$ python -q
>>> import numpy as np
>>> np.set_printoptions(precision=1, suppress=True, linewidth=100, floatmode="fixed")
>>> rd = lambda a: np.round(a, 1) + 0
>>> E = np.array([[3, 7, 0],
...     [8, 11, 8],
...     [11, 16, 15],
...     [11, 24, 23],
...     [19, 30, 30],
...     [20, 35, 30],
...     [22, 43, 35],
...     [29, 48, 35],
...     [31, 55, 35],
...     [39, 60, 38],
...     [45, 63, 42],
...     [51, 65, 44],
...     [53, 69, 47],
...     [57, 73, 50],
...     [64, 77, 50],
...     [67, 78, 59],
...     [73, 79, 65],
...     [77, 83, 65]])
>>> labels = E[:, 0] > np.median(E[:, 0])
>>> u = E[labels].mean(axis=0) - E[~labels].mean(axis=0)
>>> print(np.argsort(-np.abs(u).round(6), kind="stable"))
[1 0 2]
>>> print((((E - E.mean(axis=0)) @ u > 0) == labels).mean())
1.0
>>> print(rd(u))
[41.3 42.0 27.7]
>>> print(((E - E.mean(axis=0)) @ u > 0).astype(int))
[0 0 0 0 0 0 0 0 0 1 1 1 1 1 1 1 1 1]
>>> cen = E - E.mean(axis=0)
>>> Uu, sig, vt = np.linalg.svd(cen, full_matrices=False)
>>> print(rd(np.abs(vt[-1])))
[0.0 0.6 0.8]
>>> print(rd(sig))
[159.4  18.6  15.9]
>>> print(rd(sig ** 2 / (sig ** 2).sum()))
[1.0 0.0 0.0]
>>> print(np.abs(Uu[:, 0]).argmax())
0
>>> arr = np.array([[0, 3, 2, 3], [2, 1, 1, 0], [2, 0, 3, 0], [1, 3, 2, 2]])
>>> ev, evecs = np.linalg.eig(arr)
>>> print(rd(ev))
[ 6.0 -1.0 -0.7  1.7]
>>> rng = np.random.default_rng(67)
>>> labels = rng.permutation(4)
>>> Y = arr[:, labels] * rng.choice([-1, 1], 4)
>>> print(Y)
[[-2 -3  3  0]
 [-1  0  1  2]
 [-3  0  0  2]
 [-2 -2  3  1]]
>>> Uu, _, vt = np.linalg.svd(arr.T @ Y)
>>> print(labels)
[2 3 1 0]
>>> hat = np.triu(np.array([[-2, -1, -2, 0], [-2, 0, -1, 0], [2, 2, -1, -1], [1, 2, -1, 1]]), 1) + np.eye(4)
>>> Y = hat @ arr @ np.linalg.inv(hat)
>>> print(np.linalg.matrix_rank(Y))
4
>>> print(np.trace(Y), np.trace(arr))
6.0 6
>>> print(hat @ arr - arr @ hat)
[[-6.0 -1.0 -4.0  2.0]
 [-2.0  2.0  2.0  1.0]
 [-1.0 -1.0  2.0  1.0]
 [ 0.0  1.0  5.0  2.0]]
>>> print(Y)
[[ -6.0  -4.0 -21.0 -18.0]
 [  0.0   1.0  -1.0  -1.0]
 [  1.0  -2.0   1.0  -1.0]
 [  1.0   4.0   8.0  10.0]]
>>> def softmax(z):
...     e = np.exp(z - z.max(axis=-1, keepdims=True))
...     return e / e.sum(axis=-1, keepdims=True)
... 
>>> print(rd(softmax(10 * Y[2])))
[0.5 0.0 0.5 0.0]
>>> print(rd(softmax(Y).sum(axis=1)))
[1.0 1.0 1.0 1.0]
>>> print(rd(softmax(Y[2])))
[0.5 0.0 0.5 0.1]
>>> scores = Y @ Y.T / np.sqrt(4)
>>> print(rd(softmax(scores + np.triu(np.full(scores.shape, -np.inf), 1))))
[[1.0 0.0 0.0 0.0]
 [1.0 0.0 0.0 0.0]
 [0.0 0.0 1.0 0.0]
 [0.0 0.0 0.0 1.0]]
>>> print(softmax(scores).round(6).argmax(axis=1))
[0 0 2 3]
>>> K = np.array([[-0.7, 0.3, -0.1],
...     [1.1, 2.9, -2.3],
...     [1.3, -0.5, 1.6],
...     [-0.1, -0.6, 0.4],
...     [0.9, 1.2, 1.9],
...     [-0.5, 1.2, 0.1],
...     [0.0, -0.5, -2.2],
...     [1.0, 0.3, 0.4],
...     [0.3, -0.3, -0.9],
...     [-0.6, 1.9, 0.7],
...     [0.6, 0.5, 0.5],
...     [-0.4, 0.8, 0.4],
...     [-0.2, -0.3, 0.5]])
>>> K[:, 2] = -3 * K[:, 0] + 0.3 * rng.normal(size=13)
>>> print(rd(K))
[[-0.7  0.3  2.5]
 [ 1.1  2.9 -3.0]
 [ 1.3 -0.5 -3.7]
 [-0.1 -0.6  0.5]
 [ 0.9  1.2 -3.0]
 [-0.5  1.2  1.8]
 [ 0.0 -0.5 -0.2]
 [ 1.0  0.3 -3.1]
 [ 0.3 -0.3 -0.5]
 [-0.6  1.9  1.4]
 [ 0.6  0.5 -2.3]
 [-0.4  0.8  0.9]
 [-0.2 -0.3  1.1]]
>>> print(rd(softmax(K[4])))
[0.4 0.6 0.0]
>>> print(rd(softmax(K[4] + 4)))
[0.4 0.6 0.0]
>>> print(rd(softmax(10 * K[4])))
[0.0 1.0 0.0]
>>> scores = K @ K.T / np.sqrt(3)
>>> print(softmax(scores).round(6).argmax(axis=1))
[0 1 2 0 1 0 2 2 2 9 2 9 0]
>>> Uu, sig, vt = np.linalg.svd(K)
>>> print(rd(sig))
[8.3 4.0 0.4]
>>> Y = Uu[:, :2] @ np.diag(sig[:2]) @ vt[:2]
>>> print(np.linalg.matrix_rank(K, rtol=0.05))
2
>>> print(rd(np.linalg.norm(K - Y) / np.linalg.norm(K)))
0.0
>>> hat = K @ np.linalg.solve(K.T @ K, K.T)
>>> print(np.allclose(hat @ hat, hat))
True
>>> print(rd(np.linalg.eigvalsh(hat)))
[0.0 0.0 0.0 0.0 0.0 0.0 0.0 0.0 0.0 0.0 1.0 1.0 1.0]
>>> Y = np.linalg.inv(arr)
>>> print((np.abs(Y) > 1e-9).astype(int))
[[1 1 1 1]
 [1 1 1 1]
 [1 1 1 1]
 [1 1 1 1]]
>>> print(np.allclose(Y, arr.T))
False
>>> F = np.array([[4, 5, 6], [7, 8, 9], [10, 11, 12], [13, 14, 15]])
>>> Y = E / np.linalg.norm(E, axis=1, keepdims=True)
>>> C2 = Y @ Y.T
>>> print((C2 - 2 * np.eye(18)).round(6).argmax(axis=1))
[ 9 10  4  6  2  6  5  8  7 10 12 13 13 11 11 17 17 16]
>>> Y = arr / np.linalg.norm(arr, axis=1, keepdims=True)
>>> C2 = Y @ Y.T
>>> print(rd(C2))
[[1.0 0.4 0.4 1.0]
 [0.4 1.0 0.8 0.7]
 [0.4 0.8 1.0 0.5]
 [1.0 0.7 0.5 1.0]]
